>>> import numpy as np
>>> np.set_printoptions(precision=3, suppress=True, linewidth=140, sign=" ")
>>> tidy = lambda a: np.round(a, 3) + 0
>>> W0 = np.load("m.npy")
>>> W0
array([[ 0,  2,  1,  0,  1,  2,  2],
       [ 0,  1,  2,  1,  2,  2,  1],
       [ 2,  1,  0,  0,  2,  1,  2],
       [ 2,  1,  0,  2,  0,  0,  2],
       [ 1,  3,  1,  2,  2,  2,  2],
       [ 2,  0,  2,  2,  0,  1,  0],
       [ 1,  1,  0,  2,  1,  0,  0],
       [ 3,  2,  0,  4,  1,  0,  2],
       [ 1,  1,  0,  2,  1,  0,  0],
       [ 4,  4,  5,  4,  1,  3,  4],
       [ 3,  3,  2,  4,  1,  0,  2],
       [ 2,  0,  2,  2,  0,  1,  0],
       [ 0,  2,  1,  0,  1,  2,  2],
       [ 0,  0,  0,  0,  0,  0,  0],
       [ 2,  1,  0,  2,  0,  0,  2],
       [ 4,  2,  0,  2,  2,  1,  4],
       [ 2,  2,  3,  2,  1,  3,  2],
       [ 0,  0,  0,  0,  0,  0,  0],
       [ 4,  4,  5,  3,  5,  6,  5],
       [ 0,  1,  2,  1,  2,  2,  1],
       [ 6,  3,  4,  5,  4,  4,  5],
       [ 5,  4,  3,  6,  2,  3,  4],
       [ 0,  0,  0,  0,  0,  0,  0],
       [ 2,  1,  0,  2,  0,  0,  2],
       [ 0,  1,  2,  1,  2,  2,  1],
       [ 5,  4,  2,  4,  3,  1,  4],
       [ 3,  3,  2,  5,  3,  2,  3],
       [ 2,  5,  5,  3,  3,  4,  5],
       [ 0,  1,  2,  1,  2,  2,  1],
       [ 4,  2,  4,  4,  0,  1,  2],
       [ 2,  2,  2,  2,  0,  0,  2],
       [ 3,  4,  5,  5,  4,  5,  3],
       [ 2,  1,  0,  0,  2,  1,  2],
       [ 4,  2,  4,  4,  0,  1,  2],
       [ 3,  2,  0,  4,  1,  0,  2],
       [ 2,  1,  4,  3,  2,  3,  1],
       [ 7,  5,  2,  6,  3,  1,  6]])
>>> idx = W0[:, 5] > np.median(W0[:, 5])
>>> f = W0[idx].mean(axis=0) - W0[~idx].mean(axis=0)
>>> ((W0 - W0.mean(axis=0)) @ f > 0).astype(int)
array([ 0,  1,  0,  0,  1,  0,  0,  0,  0,  1,  0,  0,  0,  0,  0,  0,  1,  0,  1,  1,  1,  1,  0,  0,  1,  1,  1,  1,  1,  1,  0,  1,  0,
        1,  0,  1,  1])
>>> tidy((((W0 - W0.mean(axis=0)) @ f > 0) == idx).mean())
np.float64(0.838)
>>> tidy(f)
array([-0.429,  1.086,  1.985,  0.339,  1.503,  2.509,  0.911])
>>> np.argsort(-np.abs(f).round(6), kind="stable")
array([ 5,  2,  4,  1,  6,  0,  3])
>>> idx.astype(int)
array([ 1,  1,  0,  0,  1,  0,  0,  0,  0,  1,  0,  0,  1,  0,  0,  0,  1,  0,  1,  1,  1,  1,  0,  0,  1,  0,  1,  1,  1,  0,  0,  1,  0,
        0,  0,  1,  0])
>>> data = np.loadtxt("block11.csv", delimiter=",")
>>> data
array([[ 0.514, -2.534,  0.598,  0.55 ,  1.43 ,  4.413, -0.745],
       [-1.781, -0.953,  0.692, -2.289,  1.429,  6.184,  1.256],
       [-5.135,  8.735,  0.403, -5.656,  5.653, -0.39 ,  4.328],
       [ 0.156, -1.739, -0.158, -2.64 ,  2.75 ,  5.154,  2.7  ],
       [ 1.656, -2.189, -1.524, -0.814,  2.568,  4.121,  1.347],
       [-0.686, -0.877,  0.21 , -0.21 ,  5.348,  4.545,  0.079],
       [-4.963, -1.601, -2.952, -1.338,  0.073, -0.904,  0.793],
       [-4.324,  0.12 , -3.585, -1.099,  0.761,  0.099, -0.035],
       [-4.937, -0.46 , -4.862, -2.402,  0.652, -1.181, -0.735],
       [-3.095,  8.104,  3.844, -7.149,  5.805, -2.306,  4.109],
       [-4.934,  7.553,  1.838, -6.192,  5.103, -2.147,  4.731],
       [ 1.171, -3.935,  0.156, -0.02 ,  3.424,  6.564,  2.363],
       [ 1.352, -3.468,  0.032, -1.647,  2.62 ,  4.363,  2.78 ],
       [ 0.045, -2.945, -0.16 , -1.999,  4.894,  4.58 ,  1.409],
       [-0.838, -2.628,  0.394, -1.238,  5.318,  4.86 ,  1.273],
       [-5.501,  0.933, -2.699, -1.867,  2.244,  0.554, -3.511],
       [-6.783,  0.922, -4.569, -1.718, -0.652,  1.137,  0.786],
       [-1.046, -2.239,  0.901, -0.69 ,  3.204,  4.966,  1.259],
       [ 1.021, -4.403,  1.657, -0.244,  2.572,  6.445,  1.315],
       [-4.939,  2.044, -2.482, -1.546,  0.655, -0.894, -1.01 ],
       [-6.164,  7.863,  1.13 , -6.723,  4.663, -1.458,  6.728],
       [-5.   ,  8.229,  2.024, -6.179,  1.936, -0.406,  4.3  ],
       [-5.021,  9.978, -0.371, -6.838,  3.499, -1.673,  5.349],
       [-4.575,  0.637, -3.68 , -1.983, -0.855,  0.153, -0.025],
       [-5.136,  7.022,  2.156, -6.103,  4.143, -0.586,  4.91 ],
       [-5.905, -0.465, -2.475, -3.292,  0.345, -0.141, -3.013],
       [-7.126,  7.741,  2.082, -5.563,  6.133, -1.139,  6.582],
       [-4.446,  7.001,  1.644, -6.402,  2.691, -1.54 ,  4.723],
       [-0.078, -3.375,  1.953, -0.979,  2.727,  4.067,  1.024],
       [-5.128,  0.779, -1.768,  0.119,  0.83 ,  0.509, -0.517],
       [-4.956, -0.317, -4.364, -2.217,  1.473,  0.328, -0.459],
       [ 1.115, -2.913, -1.256, -0.832,  3.558,  6.123,  1.364],
       [-5.428,  8.65 ,  2.038, -8.142,  5.991, -1.009,  5.711],
       [ 1.756, -2.697,  0.367, -1.47 ,  3.708,  4.908,  1.846]])
>>> C2 = np.cov(data, rowvar=False)
>>> tidy(np.corrcoef(data[:, 4], data[:, 1])[0, 1])
np.float64(0.391)
>>> tidy(np.linalg.eigvalsh(C2)[::-1])
array([ 42.483,  13.92 ,   1.533,   1.165,   0.942,   0.801,   0.583])
>>> tidy(np.polyfit(data[:, 4], data[:, 1], 1))
array([ 0.915, -1.231])
>>> tidy(np.median(data, axis=0))
array([-4.51 , -0.388,  0.183, -1.925,  2.709,  0.418,  1.331])
>>> tidy(data.std(axis=0))
array([ 2.859,  4.595,  2.228,  2.512,  1.966,  2.962,  2.535])
>>> cen = data - data.mean(axis=0)
>>> V = np.linalg.svd(cen)[2][:3]
>>> other = cen - cen @ V.T @ V
>>> np.linalg.norm(other, axis=1).round(6).argmax()
np.int64(1)
>>> tidy(np.diag(V.T @ V))
array([ 0.345,  0.508,  0.401,  0.163,  0.503,  0.31 ,  0.769])
>>> tidy((cen @ V.T).std(axis=0))
array([ 6.421,  3.676,  1.22 ])
>>> tidy(np.linalg.norm(other) / np.linalg.norm(cen))
np.float64(0.238)
>>> tidy(other.std(axis=0))
array([ 0.761,  0.614,  0.778,  0.708,  0.748,  0.756,  0.44 ])
